$ python -q
>>> import numpy as np
>>> np.set_printoptions(precision=3, suppress=True, linewidth=200, sign=" ")
>>> def rd(a):
...     return np.round(a, 3) + 0
... 
>>> m1 = np.loadtxt("out2.csv", delimiter=",")
>>> print(m1)
[[ -0.009  -2.014  -4.001]
 [ -0.008  -0.025  -0.022]
 [ -0.011   0.042  -0.027]
 [ -0.013  -4.997 -10.037]
 [  0.021  -1.03   -2.007]
 [ -0.005   2.96    5.987]
 [ -0.039   5.019  10.011]
 [  0.01    1.977   3.996]
 [ -0.03    2.999   6.012]]
>>> print(np.linalg.matrix_rank(m1, rtol=0.1))
1
>>> print(rd(np.linalg.norm(m1, 2) / np.linalg.norm(m1)))
1.0
>>> print(rd(np.abs(np.linalg.svd(m1)[2][-1])))
[ 0.868  0.445  0.221]
>>> T = np.stack([m1, -1 * m1, m1[::-1]])
>>> print(T.sum(axis=0))
[[ -0.03    2.999   6.012]
 [  0.01    1.977   3.996]
 [ -0.039   5.019  10.011]
 [ -0.005   2.96    5.987]
 [  0.021  -1.03   -2.007]
 [ -0.013  -4.997 -10.037]
 [ -0.011   0.042  -0.027]
 [ -0.008  -0.025  -0.022]
 [ -0.009  -2.014  -4.001]]
>>> vec = np.array([1, 7, 6])
>>> h = np.maximum(m1 @ vec, 0)
>>> print(m1 * (h > 1e-9)[:, None])
[[-0.    -0.    -0.   ]
 [-0.    -0.    -0.   ]
 [-0.011  0.042 -0.027]
 [-0.    -0.    -0.   ]
 [ 0.    -0.    -0.   ]
 [-0.005  2.96   5.987]
 [-0.039  5.019 10.011]
 [ 0.01   1.977  3.996]
 [-0.03   2.999  6.012]]
>>> print(rd(h))
[  0.      0.      0.121   0.      0.     56.637  95.16   37.825  57.035]
>>> print(rd(np.maximum(m1 @ vec, 0) - np.maximum(-m1 @ vec, 0)))
[-38.113  -0.315   0.121 -95.214 -19.231  56.637  95.16   37.825  57.035]
>>> print(rd(np.tanh(m1 @ vec)))
[-1.    -0.305  0.12  -1.    -1.     1.     1.     1.     1.   ]
>>> Uu, sig, vt = np.linalg.svd(m1)
>>> print(np.argmax(sig[:-1] / (sig[1:] + 1e-6)) + 1)
1
>>> Y = Uu[:, :1] @ np.diag(sig[:1]) @ vt[:1]
>>> print(rd(np.linalg.norm(m1 - Y) / np.linalg.norm(m1)))
0.004
>>> print(np.linalg.matrix_rank(m1, rtol=0.05))
1
>>> print(rd(np.abs(m1 - Y).max()))
0.044
>>> W0 = np.array([[2, 2, 2, 2, 2],
...     [2, 4, 4, 4, 4],
...     [2, 4, 6, 6, 6],
...     [2, 4, 6, 8, 8],
...     [2, 4, 6, 8, 10]])
>>> print(W0)
[[  2   2   2   2   2]
 [  2   4   4   4   4]
 [  2   4   6   6   6]
 [  2   4   6   8   8]
 [  2   4   6   8  10]]
>>> Y = W0 / np.linalg.norm(W0, axis=1, keepdims=True)
>>> C2 = Y @ Y.T
>>> print((np.abs(C2) > 0.9).astype(int))
[[ 1  1  1  1  1]
 [ 1  1  1  1  1]
 [ 1  1  1  1  1]
 [ 1  1  1  1  1]
 [ 1  1  1  1  1]]
>>> print(rd(np.degrees(np.arccos(np.clip(C2[0, 3], -1, 1)))))
22.612
>>> vec = np.array([-2, 4, -5, 4, -3])
>>> y = W0 @ vec
>>> print(y)
[ -4  -4 -12 -10 -16]
>>> print(rd(np.linalg.solve(W0.T, W0[4])))
[ 0.  0.  0.  0.  1.]
>>> print(rd(np.linalg.solve(W0, y + W0[:, 4])))
[-2.  4. -5.  4. -2.]
>>> w, vecs = np.linalg.eig(W0)
>>> print(rd(w))
[ 24.687   2.897   1.166   0.707   0.543]
>>> print(rd(np.sort(np.linalg.eigvals(W0 @ W0))))
[   0.295    0.499    1.359    8.395  609.452]
>>> print(rd(np.sort(np.linalg.eigvals(np.linalg.inv(W0)))))
[ 0.041  0.345  0.858  1.415  1.841]
>>> hat = np.triu(np.array([[2, 5, 4, -2, 0],
...     [0, -3, -4, 0, -5],
...     [-3, 3, 3, 1, 2],
...     [-3, -1, 3, 3, 4],
...     [3, -5, -5, 4, -3]]), 1) + np.eye(5)
>>> Y = hat @ W0 @ np.linalg.inv(hat)
>>> print(np.linalg.matrix_rank(Y))
5
>>> print(Y)
[[  16.  -50. -230.  292. -928.]
 [ -16.   48.  206. -298.  950.]
 [   8.  -24. -104.  150. -478.]
 [  10.  -30. -130.  190. -602.]
 [   2.   -6.  -26.   38. -120.]]
>>> print(np.trace(Y), np.trace(W0))
30.0 30
>>> J = np.load("mat.npy")
>>> print(rd(J))
[[-1.291 -3.149 -2.996  1.57   1.405]
 [-2.152 -1.625  3.824  1.594  0.754]
 [-0.861 -1.1   -0.317  0.719 -4.736]
 [-1.721 -1.637  0.166 -4.396  0.015]
 [ 3.873 -2.924  1.129 -0.385 -0.159]]
>>> print(rd(np.linalg.svd(J, compute_uv=False)))
[ 5.  5.  5.  5.  5.]
>>> print(rd(np.linalg.norm(J, axis=0)))
[ 5.  5.  5.  5.  5.]
>>> print(rd(J.T @ J))
[[ 25.   0.   0.   0.   0.]
 [  0.  25.   0.   0.   0.]
 [  0.   0.  25.   0.   0.]
 [  0.   0.   0.  25.   0.]
 [  0.   0.   0.   0.  25.]]
>>> print(rd(J[:, 1] @ J[:, 3]))
0.0
>>> print(rd(J @ J.T))
[[ 25.   0.   0.   0.   0.]
 [  0.  25.   0.   0.   0.]
 [  0.   0.  25.   0.   0.]
 [  0.   0.   0.  25.   0.]
 [  0.   0.   0.   0.  25.]]
>>> rng = np.random.default_rng(58)
>>> Y = J + rng.integers(-2, 3, (5, 3)) @ rng.integers(-2, 3, (3, 5))
>>> print(rd(Y))
[[-1.291 -3.149 -3.996  2.57  -0.595]
 [-8.152 -0.625  5.824  1.594  9.754]
 [-0.861  0.9   -1.317  5.719 -5.736]
 [-9.721 -1.637  2.166 -6.396 10.015]
 [ 3.873 -4.924  0.129 -3.385 -3.159]]
>>> print(rd(Y - J))
[[ 0.  0. -1.  1. -2.]
 [-6.  1.  2.  0.  9.]
 [ 0.  2. -1.  5. -1.]
 [-8.  0.  2. -2. 10.]
 [ 0. -2. -1. -3. -3.]]
>>> print(np.linalg.matrix_rank(Y - J, tol=1e-8))
3
>>> def softmax(z):
...     e = np.exp(z - z.max(axis=-1, keepdims=True))
...     return e / e.sum(axis=-1, keepdims=True)
... 
>>> print(rd(softmax(Y).sum(axis=1)))
[ 1.  1.  1.  1.  1.]
>>> S = Y @ Y.T / np.sqrt(5)
>>> print(rd(softmax(S + np.triu(np.full(S.shape, -np.inf), 1))))
[[ 1.  0.  0.  0.  0.]
 [ 0.  1.  0.  0.  0.]
 [ 0.  0.  1.  0.  0.]
 [ 0.  0.  0.  1.  0.]
 [ 0.  0.  0.  0.  1.]]
>>> feats = np.load("run11.npy")
>>> print(feats)
[[ 1  0  0  0  0  0  0  0  0]
 [ 5  1  0  0  0  0  0  0  0]
 [ 1  4  1  0  0  0  0  0  0]
 [ 2  1  2  1  0  0  0  0  0]
 [ 0  0  4  2  1  0  0  0  0]
 [ 4  0  4  5  5  1  0  0  0]
 [ 3  3  5  2  2  5  1  0  0]
 [ 3  4  0  5  5  5  4  1  0]
 [ 4  4  4  1  3  4  3  1  1]]
>>> Uu, sig, vt = np.linalg.svd(feats)
>>> print(rd(sig))
[ 17.872   6.625   5.95    5.023   2.983   1.928   1.195   0.098   0.   ]
>>> print(np.argmax(sig[:-1] / (sig[1:] + 1e-6)) + 1)
8
>>> Y = Uu[:, :8] @ np.diag(sig[:8]) @ vt[:8]
>>> print(rd(np.abs(feats - Y).max()))
0.0
>>> print(rd(Y))
[[ 1.  0.  0.  0.  0.  0.  0.  0.  0.]
 [ 5.  1.  0.  0.  0.  0.  0.  0.  0.]
 [ 1.  4.  1.  0.  0.  0.  0.  0.  0.]
 [ 2.  1.  2.  1.  0.  0.  0.  0.  0.]
 [ 0.  0.  4.  2.  1.  0.  0.  0.  0.]
 [ 4.  0.  4.  5.  5.  1.  0.  0.  0.]
 [ 3.  3.  5.  2.  2.  5.  1.  0.  0.]
 [ 3.  4.  0.  5.  5.  5.  4.  1.  0.]
 [ 4.  4.  4.  1.  3.  4.  3.  1.  1.]]
